>>> import numpy as np
>>> import numpy.linalg as la
>>> np.set_printoptions(precision=1, suppress=True, linewidth=100)
>>> M = np.load("case16.npy")
>>> M
array([[ 1,  0,  0,  0],
       [ 3,  1,  0,  0],
       [-2,  4,  1,  0],
       [-1,  8,  5,  1]])
>>> B = M[0, 0] * M[1:] - np.outer(M[1:, 0], M[0])
>>> B
array([[0, 1, 0, 0],
       [0, 4, 1, 0],
       [0, 8, 5, 1]])
>>> M[:, 0] / M[0, 0]
array([ 1.,  3., -2., -1.])
>>> np.trace(M)
np.int64(4)
>>> (M + M.T) / 2
array([[ 1. ,  1.5, -1. , -0.5],
       [ 1.5,  1. ,  2. ,  4. ],
       [-1. ,  2. ,  1. ,  2.5],
       [-0.5,  4. ,  2.5,  1. ]])
>>> (M - M.T) / 2
array([[ 0. , -1.5,  1. ,  0.5],
       [ 1.5,  0. , -2. , -4. ],
       [-1. ,  2. ,  0. , -2.5],
       [-0.5,  4. ,  2.5,  0. ]])
>>> np.round(np.abs(la.eigvals(M)).max(), 1)
np.float64(1.0)
>>> round(la.det(M), 1)
np.float64(1.0)
>>> M @ M
array([[ 1,  0,  0,  0],
       [ 6,  1,  0,  0],
       [ 8,  8,  1,  0],
       [12, 36, 10,  1]])
>>> la.matrix_power(M, 2)
array([[ 1,  0,  0,  0],
       [ 6,  1,  0,  0],
       [ 8,  8,  1,  0],
       [12, 36, 10,  1]])
>>> np.sort(np.abs(la.eigvals(M)))
array([1., 1., 1., 1.])
>>> np.allclose(M, M.T)
False
>>> E = np.array([[6, 7, 5], [7, 6, 9], [7, 6, 9]])
>>> E
array([[6, 7, 5],
       [7, 6, 9],
       [7, 6, 9]])
>>> rng = np.random.default_rng(83732)
>>> lab = rng.permutation(3)
>>> lab
array([0, 1, 2])
>>> B = E[lab][:, lab]
>>> np.allclose(B, E)
True
>>> round(float(la.det(B)), 1), round(float(la.det(E[lab])), 1)
(0.0, 0.0)
>>> np.round(np.sort(np.abs(la.eigvals(B))), 1) + 0
array([ 0. ,  0.3, 20.7])
>>> B = E / np.sqrt((E ** 2).mean(axis=1, keepdims=True))
>>> la.matrix_rank(B) == la.matrix_rank(E)
np.True_
>>> la.matrix_rank(E - E.mean(axis=1, keepdims=True))
np.int64(2)
>>> la.norm(B, axis=1)
array([1.7, 1.7, 1.7])
>>> E - E.mean(axis=1, keepdims=True)
array([[ 0. ,  1. , -1. ],
       [-0.3, -1.3,  1.7],
       [-0.3, -1.3,  1.7]])
